>>> import numpy as np
>>> import numpy.linalg as la
>>> np.set_printoptions(precision=1, suppress=True, linewidth=140)
>>> def rnd(a):
...     return np.round(a, 1) + 0
... 
>>> F = np.load("arr.npy")
>>> print(rnd(F))
[[ 0.2  0.8 -0.2 -0.2 -0.5]
 [ 0.8  0.2  0.2  0.2  0.5]
 [-0.2  0.2  1.   0.  -0.1]
 [-0.2  0.2  0.   1.  -0.1]
 [-0.5  0.5 -0.1 -0.1  0.7]]
>>> other = F / np.sqrt((F ** 2).mean(axis=1, keepdims=True))
>>> print(rnd(F - F.mean(axis=1, keepdims=True)))
[[ 0.1  0.8 -0.2 -0.2 -0.5]
 [ 0.5 -0.2 -0.2 -0.2  0.1]
 [-0.3  0.   0.8 -0.2 -0.3]
 [-0.3  0.  -0.2  0.8 -0.3]
 [-0.6  0.4 -0.2 -0.2  0.6]]
>>> print(la.matrix_rank(other) == la.matrix_rank(F))
True
>>> print(rnd(la.norm(other, axis=1)))
[2.2 2.2 2.2 2.2 2.2]
>>> J = np.loadtxt("test17.csv", delimiter=",")
>>> print(rnd(J))
[[ 0.3  0.1  0.2 -0.3  0.2]
 [ 0.1  0.   0.1 -0.1  0. ]
 [ 0.2  0.1  0.2 -0.3  0.1]
 [-0.3 -0.1 -0.3  0.4 -0.2]
 [ 0.2  0.   0.1 -0.2  0.1]]
>>> rng = np.random.default_rng(62)
>>> labels = rng.permutation(5)
>>> print(labels)
[0 4 3 1 2]
>>> other = J[labels][:, labels]
>>> print(rnd(la.det(other)), rnd(la.det(J[labels])))
0.0 0.0
>>> print(np.allclose(other, J))
False
>>> print(np.argsort(-la.norm(J, axis=0).round(6), kind="stable")[:3])
[3 0 2]
>>> print(la.matrix_rank(J, rtol=0.1))
1
>>> hat = np.triu(np.array([[-2, 4, 0, -3, -2],
...     [2, -4, 2, -4, 5],
...     [3, 2, -1, -5, 2],
...     [4, -4, 0, -2, 0],
...     [3, -4, 3, 0, 0]]), 1) + np.eye(5)
>>> other = hat @ J @ la.inv(hat)
>>> print(rnd(la.det(other)))
0.0
>>> print(rnd(hat @ J - J @ hat))
[[ 1.  -1.   0.7  1.3  0.3]
 [ 2.7  0.3  2.2 -2.5  1.4]
 [ 2.  -0.5  1.6 -0.3  0.9]
 [ 0.   1.4  0.2 -2.8  0.3]
 [ 0.  -0.6 -0.1  1.3 -0.1]]
>>> x = np.array([1, 2, 1, 0, 2])
>>> print(rnd(np.eye(5) - J))
[[ 0.7 -0.1 -0.2  0.3 -0.2]
 [-0.1  1.  -0.1  0.1  0. ]
 [-0.2 -0.1  0.8  0.3 -0.1]
 [ 0.3  0.1  0.3  0.6  0.2]
 [-0.2  0.  -0.1  0.2  0.9]]
>>> print(rnd(J @ x))
[ 1.   0.2  0.8 -1.2  0.5]
>>> labels = rng.integers(0, 2, 4)
>>> M = (labels[:, None] == labels) * -1 + np.eye(4)
>>> print(M)
[[ 0.  0.  0.  0.]
 [ 0.  0. -1. -1.]
 [ 0. -1.  0. -1.]
 [ 0. -1. -1.  0.]]
>>> left, s, Vt = la.svd(M)
>>> print(np.argmax(s[:-1] / (s[1:] + 1e-6)) + 1)
3
>>> print(rnd(s))
[2. 1. 1. 0.]
>>> other = left[:, :3] @ np.diag(s[:3]) @ Vt[:3]
>>> print(rnd(np.abs(M - other).max()))
0.0
>>> print(rnd(other))
[[ 0.  0.  0.  0.]
 [ 0.  0. -1. -1.]
 [ 0. -1.  0. -1.]
 [ 0. -1. -1.  0.]]
>>> print(rnd(la.norm(M - other) / la.norm(M)))
0.0
>>> rank = la.matrix_rank(M)
>>> print(rank)
3
>>> ns = la.svd(M)[2][rank:].T
>>> print(M @ ns)
[[0.]
 [0.]
 [0.]
 [0.]]
>>> print(la.matrix_rank(M.T @ M), la.matrix_rank(M @ M.T))
3 3
>>> print(ns[:, 0] / ns[np.abs(ns[:, 0]).round(6).argmax(), 0])
[1. 0. 0. 0.]
>>> print(ns @ ns.T)
[[1. 0. 0. 0.]
 [0. 0. 0. 0.]
 [0. 0. 0. 0.]
 [0. 0. 0. 0.]]
>>> print(np.allclose(M @ ns, 0))
True
>>> print([int(la.matrix_rank(np.delete(M, i, axis=0))) for i in range(4)])
[3, 2, 2, 2]
>>> print([round(float(la.det(M[:i, :i])), 2) + 0 for i in range(1, 5)])
[0.0, 0.0, 0.0, 0.0]
>>> print(rnd(la.norm(M) ** 2 / la.norm(M, 2) ** 2))
1.5
>>> print(rnd(la.norm(M, 2)))
2.0
>>> print(la.norm(M, axis=1).argmax())
1
>>> print(rnd(la.norm(M[3] - M[0])))
1.4
>>> print(rnd(la.norm(M, 1)), rnd(la.norm(M, np.inf)))
2.0 2.0
>>> print(rnd(la.norm(M, axis=0)))
[0.  1.4 1.4 1.4]
>>> A = np.load("case10.npy")
>>> print(A)
[[59 13 45]
 [13 12 20]
 [45 20 54]]
>>> w, V = la.eigh(A)
>>> print(rnd(la.svd(A, compute_uv=False)))
[107.2  14.9   2.9]
>>> print(rnd(la.eigvalsh(A + -1 * np.eye(3))))
[  1.9  13.9 106.2]
>>> print(rnd(w.sum()), np.trace(A))
125.0 125
>>> print(rnd(V.T @ V))
[[1. 0. 0.]
 [0. 1. 0.]
 [0. 0. 1.]]
>>> print(rnd(la.eigvalsh(A @ A)))
[    8.3   221.4 11499.3]
>>> print((w > 1e-8).sum(), (w < -1e-8).sum())
3 0
>>> print(np.abs(V[:, -1]).round(6).argmax())
0
>>> print(rnd(w))
[  2.9  14.9 107.2]
>>> hat = np.triu(np.array([[4, 4, 2], [7, 0, 4], [4, 6, 5]]), 1) + np.eye(3)
>>> other = hat @ A @ la.inv(hat)
>>> print(np.trace(other), np.trace(A))
125.0 125
>>> print(rnd(np.poly(other)))
[    1.  -125.  1948. -4606.]
>>> print(la.matrix_rank(other))
3
>>> x = np.ones(3)
>>> for _ in range(7):
...     x = A @ x
...     x /= la.norm(x)
...     print(round(x @ A @ x, 1))
... 
107.1
107.2
107.2
107.2
107.2
107.2
107.2
>>> print(rnd(x))
[0.7 0.2 0.7]
>>> print((A + A.T) / 2)
[[59. 13. 45.]
 [13. 12. 20.]
 [45. 20. 54.]]
>>> print(rnd(la.det(A)))
4606.0
>>> print((A - A.T) / 2)
[[0. 0. 0.]
 [0. 0. 0.]
 [0. 0. 0.]]
>>> print(np.allclose(A, A.T))
True
>>> print(A @ A)
[[5675 1823 5345]
 [1823  713 1905]
 [5345 1905 5341]]
>>> data = np.loadtxt("dump.csv", delimiter=",")
>>> print(data)
[[-3. -2. -1.]
 [ 0.  1.  2.]
 [ 3.  4.  5.]
 [ 6.  7.  8.]
 [ 9. 10. 11.]]
>>> left, s, Vt = la.svd(data)
>>> print(np.argmax(s[:-1] / (s[1:] + 1e-6)) + 1)
2
>>> other = left[:, :2] @ np.diag(s[:2]) @ Vt[:2]
>>> print(la.matrix_rank(data, rtol=0.05))
2
>>> print(la.matrix_rank(other))
2
>>> print(rnd(other))
[[-3. -2. -1.]
 [ 0.  1.  2.]
 [ 3.  4.  5.]
 [ 6.  7.  8.]
 [ 9. 10. 11.]]
>>> other = data + rng.integers(-2, 3, (5, 2)) @ rng.integers(-2, 3, (2, 3))
>>> print(other)
[[-4. -3.  1.]
 [-2.  1.  7.]
 [ 3.  0.  3.]
 [ 4.  7. 13.]
 [ 7.  8. 15.]]
>>> print(rnd(la.svd(other - data, compute_uv=False)))
[9.3 4.6 0. ]
>>> print(np.abs(other - data).sum(axis=1))
[4. 7. 6. 7. 8.]
>>> print(other - data)
[[-1. -1.  2.]
 [-2.  0.  5.]
 [ 0. -4. -2.]
 [-2.  0.  5.]
 [-2. -2.  4.]]
>>> print(la.cond(data) > 100)
True
>>> print(rnd(la.norm(data, 2) / la.norm(data)))
1.0
>>> print([round(float(x), 1) for x in la.svd(data, compute_uv=False)[:3]])
[22.7, 2.3, 0.0]
>>> print(la.matrix_rank(data, rtol=0.1))
2
>>> mat = np.array([[0, 0, 0, 1, 1],
...     [0, 1, 2, 1, 1],
...     [1, 1, 2, 3, 3],
...     [0, 2, 3, 0, 3],
...     [0, 3, 1, 1, 2]])
>>> q, r_ = la.qr(mat)
>>> print(rnd(q @ r_))
[[0. 0. 0. 1. 1.]
 [0. 1. 2. 1. 1.]
 [1. 1. 2. 3. 3.]
 [0. 2. 3. 0. 3.]
 [0. 3. 1. 1. 2.]]
>>> print(rnd(np.trace(q @ q.T)))
5.0
